In [1]: import numpy as np

In [2]: from numpy import linalg as LA

In [3]: np.set_printoptions(precision=2, suppress=True, linewidth=120, sign=" ")

In [4]: def rnd(a):
   ...:     return np.round(a, 2) + 0
   ...: 

In [5]: rng = np.random.default_rng(636)

In [6]: feats = rng.normal(size=(45, 9))

In [7]: feats = 10 * feats / LA.norm(feats, axis=1, keepdims=True)

In [8]: print(rnd(feats))
[[-6.42  3.98  2.6   4.71 -2.28 -0.81  0.82  2.59 -0.82]
 [-0.25  0.22 -3.34 -0.38 -5.55  0.13 -4.84 -5.72  1.27]
 [-1.56 -2.65  2.23  1.75  5.34 -0.06  1.17 -3.26  6.48]
 [-2.29  5.4  -3.07 -0.82  4.74 -3.05  0.9  -0.92 -4.69]
 [-2.55 -1.16 -3.41 -2.81 -6.4   4.06 -3.45  0.61  1.7 ]
 [ 2.51  2.12  0.48 -4.7  -1.48 -1.7  -4.4   1.53 -6.33]
 [-3.22  4.98  0.91 -1.84  2.38 -3.02  5.09 -4.33 -1.08]
 [-3.63  1.14  3.01 -0.76 -3.94  4.73 -1.69 -2.17  5.52]
 [ 2.35  4.72 -5.52 -2.8  -1.99 -1.29 -2.83  0.67  4.44]
 [-5.07  1.56  3.19 -5.21 -3.87 -2.73 -1.25 -1.22 -3.  ]
 [ 6.25  2.53  1.69 -1.18  3.51 -3.32  1.66  4.46 -2.06]
 [-3.62  1.98  0.09 -4.38 -0.48  1.33 -4.12 -4.92 -4.54]
 [-1.83  2.6  -2.07  7.25  1.76  1.08  0.65 -4.21  3.27]
 [ 0.41  4.43  0.34  0.97  8.3  -1.74  0.51  1.88  1.85]
 [-1.22  0.17  2.53  6.64 -0.53 -1.21  4.04 -2.58  4.82]
 [-2.26 -0.91 -6.23  2.6   0.42  1.78  0.87 -5.96 -2.97]
 [ 4.35 -4.13 -1.72 -1.74 -4.22 -3.24  3.97  0.24  3.73]
 [-3.62  1.24 -3.52 -3.32 -5.74  4.45  1.    2.75  0.78]
 [-5.08 -2.29  1.37 -3.26  2.59  4.91 -0.73  1.19 -4.86]
 [ 1.13 -4.   -5.29 -2.44  2.09 -0.86  0.06  1.4   6.46]
 [ 3.7  -3.43 -3.14  5.   -0.01  3.04 -0.32  3.15 -4.52]
 [-3.85  0.08  1.05 -3.25 -1.65  0.24  5.32  5.66 -3.21]
 [ 2.26 -1.67 -2.62  2.55 -0.27  1.7  -4.24 -0.58  7.58]
 [-3.98 -0.68  5.24 -1.21  2.23  5.03  3.42 -2.68  2.37]
 [ 1.41 -5.59 -2.66 -0.46 -6.22  2.22 -0.11  3.52 -1.87]
 [ 0.06  3.13 -0.16 -1.46  4.   -4.32  1.09  2.36  6.82]
 [-3.37 -2.22 -5.14 -3.52  0.83 -3.81 -0.15 -4.03  3.67]
 [ 2.88 -5.26  3.15  1.63  5.63 -1.63  3.83 -1.49  0.46]
 [-1.82 -1.53  4.77  2.43 -2.73 -5.39  3.45 -2.66  3.2 ]
 [ 1.65  3.12 -0.04 -3.93 -6.9   1.71  3.19 -2.14  2.62]
 [-2.17 -4.2   3.92 -3.26 -5.51 -1.44 -4.14  1.42  0.16]
 [ 5.65 -3.15 -3.09 -3.62  3.74  1.52 -1.12 -4.04  1.24]
 [-2.14 -1.83 -1.27 -5.04  0.03 -2.08 -4.92  2.18  5.64]
 [-1.84  1.   -0.53  4.69  5.46 -3.46 -0.82 -5.52 -0.62]
 [ 0.54  3.24 -2.94 -0.52  2.72  0.62  2.55  7.82 -2.23]
 [-2.85  3.25 -2.6  -1.4  -5.13 -5.23  1.48  3.69 -1.76]
 [ 2.44  7.92 -1.31  0.31  1.35  3.35 -1.7   2.35  2.83]
 [ 3.89  0.57 -3.92  0.06  3.76 -4.81 -0.17  3.04  4.76]
 [ 2.12 -0.23  4.23 -5.24  1.45  1.96 -2.48 -2.1  -5.8 ]
 [-3.96 -2.56  0.85 -2.21 -5.78  3.27 -0.42 -4.3   3.05]
 [-1.87  1.22  5.46  4.05 -1.57 -1.47  2.36 -4.2  -4.58]
 [-0.03 -2.65  2.65  6.01  0.12 -3.96 -0.01 -5.73 -1.18]
 [ 4.72 -0.57  0.37 -5.22  1.64  5.97 -0.12  0.24 -3.41]
 [-0.16  2.45 -4.13  4.36  0.49 -0.34  6.58 -2.82  2.5 ]
 [-3.31  2.7   5.    2.45 -2.37  4.65  0.74 -4.13  2.44]]

In [9]: d = LA.norm(feats[:, None] - feats[None], axis=-1)

In [10]: print(rnd(d[:5, :5]))
[[  0.    15.18  14.93  12.79  14.26]
 [ 15.18   0.    15.28  15.46   8.45]
 [ 14.93  15.28   0.    15.49  16.42]
 [ 12.79  15.46  15.49   0.    16.86]
 [ 14.26   8.45  16.42  16.86   0.  ]]

In [11]: print(d[3].round(6).argsort(kind="stable")[:4])
[  3   6  13  33]

In [12]: vec = np.array([-3, -2, 2, 3, 3, 0, 1, -2, 3])

In [13]: rhs = feats @ vec

In [14]: beta, lr = np.zeros(9), 1 / LA.norm(feats, 2) ** 2

In [15]: for i in range(150):
    ...:     beta -= lr * feats.T @ (feats @ beta - rhs)
    ...:     if i % 50 == 0: print(i, round(LA.norm(feats @ beta - rhs), 2))
    ...: 
0 43.87
50 0.0
100 0.0

In [16]: print(rnd(beta))
[-3. -2.  2.  3.  3.  0.  1. -2.  3.]

In [17]: print(rnd(LA.cond(feats)))
1.97

In [18]: vec = np.array([5, 0, 7, 8, 6, 1, 8, 4, 2])

In [19]: h = np.maximum(feats @ vec, 0)

In [20]: print(np.flatnonzero(h > 1e-9))
[  0   2   6  10  12  13  14  16  20  21  23  25  27  28  33  34  36  37  40  41  43  44]

In [21]: print(rnd(feats.T @ h))
[  208.1    383.61  1131.45  2217.51  2210.7  -1024.82  2075.43  -529.94  1352.65]

In [22]: cent = feats[[1, 7]].astype(float)

In [23]: for _ in range(4):
    ...:     lab = LA.norm(feats[:, None] - cent, axis=-1).argmin(axis=1)
    ...:     cent = np.array([feats[lab == j].mean(axis=0) for j in range(2)])
    ...: 

In [24]: print(lab)
[ 1  0  1  0  0  0  1  1  0  1  0  0  1  0  1  0  0  0  0  0  0  1  0  1  0  0  0  1  1  0  0  0  0  1  0  0  0  0  0
  1  1  1  0  1  1]

In [25]: print(rnd(cent[1] - cent[0]))
[-2.95  0.08  3.84  3.64  0.23 -0.36  2.76 -3.04  0.78]

In [26]: print(np.bincount(lab))
[ 28  17]

In [27]: cov = np.cov(feats, rowvar=False)

In [28]: print(rnd(feats.std(axis=0)))
[ 3.1   3.08  3.19  3.45  3.76  3.09  2.81  3.39  3.76]

In [29]: print(rnd(np.corrcoef(feats[:, 1], feats[:, 6])[0, 1]))
0.09

In [30]: print(rnd(np.median(feats, axis=0)))
[-1.56  0.22 -0.04 -1.18  0.03 -0.34  0.06 -0.92  1.24]

In [31]: F = np.array([[1, -2, 1, -2, 1, -2],
    ...:     [-1, -2, -1, -2, -1, -2],
    ...:     [2, 3, 2, 3, 2, 3],
    ...:     [1, -2, 1, -2, 1, -2],
    ...:     [-1, -2, -1, -2, -1, -2],
    ...:     [2, 3, 2, 3, 2, 3]])

In [32]: print(F)
[[ 1 -2  1 -2  1 -2]
 [-1 -2 -1 -2 -1 -2]
 [ 2  3  2  3  2  3]
 [ 1 -2  1 -2  1 -2]
 [-1 -2 -1 -2 -1 -2]
 [ 2  3  2  3  2  3]]

In [33]: # rank 2

In [34]: rank = LA.matrix_rank(F)

In [35]: print(rank)
2

In [36]: N = LA.svd(F)[2][rank:].T

In [37]: print([int(LA.matrix_rank(F[:i])) for i in range(1, len(F) + 1)])
[1, 2, 2, 2, 2, 2]

In [38]: print(rnd(N @ N.T))
[[ 0.67  0.   -0.33  0.   -0.33  0.  ]
 [ 0.    0.67  0.   -0.33  0.   -0.33]
 [-0.33  0.    0.67  0.   -0.33  0.  ]
 [ 0.   -0.33  0.    0.67  0.   -0.33]
 [-0.33  0.   -0.33  0.    0.67  0.  ]
 [ 0.   -0.33  0.   -0.33  0.    0.67]]

In [39]: print([int(LA.matrix_rank(F[:, :j + 1])) for j in range(6)])
[1, 2, 2, 2, 2, 2]

In [40]: print(np.allclose(F @ N, 0))
True

In [41]: f, g = F[0], F[4]

In [42]: print(f @ g)
9

In [43]: print(f @ f)
15

In [44]: pr = (f @ g) / (f @ f) * f

In [45]: print(LA.matrix_rank(np.outer(f, g)))
1

In [46]: print(pr)
[ 0.6 -1.2  0.6 -1.2  0.6 -1.2]

In [47]: U, sv, Vt = LA.svd(F)

In [48]: print(rnd(sv))
[ 10.86   4.49   0.     0.     0.     0.  ]

In [49]: print(np.argmax(sv[:-1] / (sv[1:] + 1e-6)) + 1)
2

In [50]: A2 = U[:, :2] @ np.diag(sv[:2]) @ Vt[:2]

In [51]: print(rnd(A2))
[[ 1. -2.  1. -2.  1. -2.]
 [-1. -2. -1. -2. -1. -2.]
 [ 2.  3.  2.  3.  2.  3.]
 [ 1. -2.  1. -2.  1. -2.]
 [-1. -2. -1. -2. -1. -2.]
 [ 2.  3.  2.  3.  2.  3.]]

In [52]: print(LA.matrix_rank(A2))
2

In [53]: print(rnd(LA.norm(F - A2) / LA.norm(F)))
0.0

In [54]: print(rnd(np.abs(F - A2).max()))
0.0

In [55]: print(LA.matrix_rank(F, rtol=0.05))
2

In [56]: print(rnd(LA.norm(F - A2, 2)), rnd(sv[2]))
0.0 0.0

In [57]: vec = np.array([-1, 2, 0, 1, 2, -1])

In [58]: h = np.maximum(F @ vec, 0)

In [59]: print(F.T @ h)
[ 32  48  32  48  32  48]

In [60]: print(F * (h > 1e-9)[:, None])
[[ 0  0  0  0  0  0]
 [ 0  0  0  0  0  0]
 [ 2  3  2  3  2  3]
 [ 0  0  0  0  0  0]
 [ 0  0  0  0  0  0]
 [ 2  3  2  3  2  3]]

In [61]: print(rnd(np.tanh(F @ vec)))
[-1. -1.  1. -1. -1.  1.]

In [62]: print(np.maximum(F @ (3 * vec), 0))
[  0   0  24   0   0  24]

In [63]: J = np.load("arr.npy")

In [64]: print(J)
[[ 37  -1   7  -7  -1  -7   1   8  -9   1   4  -4   0  -8  -7]
 [  0 -29   4  -5   1  -2   5  -4   7   3   2  -9  -9  -9  -8]
 [  1   9 -26  -4   6  -9   8   1  -7  -4   1   2  -9   2   1]
 [  2  -7  -9   3   0   8  -7   3  -6  -7  -9   8   7  -3   1]
 [  1  -4  -8  -8 -27  -3  -6  -6   6  -9   3  -5  -8  -1  -5]
 [  2  -6  -1   6  -7  43  -3   8   0   1   8  -8  -1   2  -3]
 [ -3   0   5  -8   0  -2  -6   3  -8  -2  -9   1   3  -6  -7]
 [  3   9  -9  -3  -9   9  -3 -35   9  -4   7  -5   8   4   6]
 [ -2   5   8  -6  -2  -6   0   4 -24  -9   7   0  -6   4  -3]
 [ -1   0  -4  -7   8  -7  -7  -3   7   0   9  -8  -2   5  -8]
 [  9  -1   8   4  -3   5  -8  -8  -3   7  35  -9   9   5  -1]
 [ -8  -1  -9  -4  -3  -6   5   4   9  -8  -3  -2  -1   3  -7]
 [  9   2  -8  -6   8  -4  -8   4   4  -3  -1  -4  39  -7   0]
 [ -7  -2   5   8   0   6   9   8   2   2   7  -1   5  -8  -1]
 [  6  -1  -9  -1   1   9  -8  -6  -8   3  -5  -2  -1   1 -39]]

In [65]: cov = J.T @ J

In [66]: print(np.allclose(cov, cov.T))
True

In [67]: print(LA.matrix_rank(cov))
15

In [68]: print((J @ J.T).shape)
(15, 15)

In [69]: print(np.trace(J))
-39

In [70]: print(np.allclose(J, J.T))
False

In [71]: print(np.allclose(J @ J.T, J.T @ J))
False

In [72]: print(rnd(np.sort(np.abs(LA.eigvals(J)))))
[  4.18   8.73   9.05  13.69  13.69  16.64  28.52  28.52  31.44  31.44  39.94  40.58  40.58  49.59  49.59]

In [73]: A2 = J / np.sqrt((J ** 2).mean(axis=1, keepdims=True))

In [74]: print(rnd(A2[2]))
[ 0.12  1.05 -3.02 -0.46  0.7  -1.05  0.93  0.12 -0.81 -0.46  0.12  0.23 -1.05  0.23  0.12]

In [75]: print(rnd(LA.norm(A2, axis=1)))
[ 3.87  3.87  3.87  3.87  3.87  3.87  3.87  3.87  3.87  3.87  3.87  3.87  3.87  3.87  3.87]

In [76]: A = np.loadtxt("x.csv", delimiter=",")

In [77]: print(A)
[[-10.  10. -10.  10.]
 [ -2.   6.  -2.   6.]
 [-10.  10. -15.  15.]
 [ -2.   6.  -3.   9.]]

In [78]: O = A.astype(float).copy()

In [79]: for j in range(4):
    ...:     O[:, j] -= O[:, :j] @ (O[:, :j].T @ O[:, j])
    ...:     O[:, j] /= LA.norm(O[:, j])
    ...: 

In [80]: print(rnd(O.T @ O))
[[ 1.  0.  0.  0.]
 [ 0.  1.  0.  0.]
 [ 0.  0.  1.  0.]
 [ 0.  0.  0.  1.]]

In [81]: print(rnd(O))
[[-0.69 -0.14  0.69  0.14]
 [-0.14  0.69  0.14 -0.69]
 [-0.69 -0.14 -0.69 -0.14]
 [-0.14  0.69 -0.14  0.69]]

In [82]: print(rnd(O.T @ A))
[[ 14.42 -15.53  18.03 -19.41]
 [  0.     5.55   0.     6.93]
 [  0.     0.     3.61  -3.88]
 [  0.     0.     0.     1.39]]

In [83]: w, evecs = LA.eig(A)

In [84]: print(rnd(np.sort(LA.eigvals(A @ A))))
[   1.03    3.58  111.67  387.72]

In [85]: print(rnd(A @ evecs[:, 0] - w[0] * evecs[:, 0]))
[ 0.  0.  0.  0.]

In [86]: print(rnd(np.prod(w)))
400.0
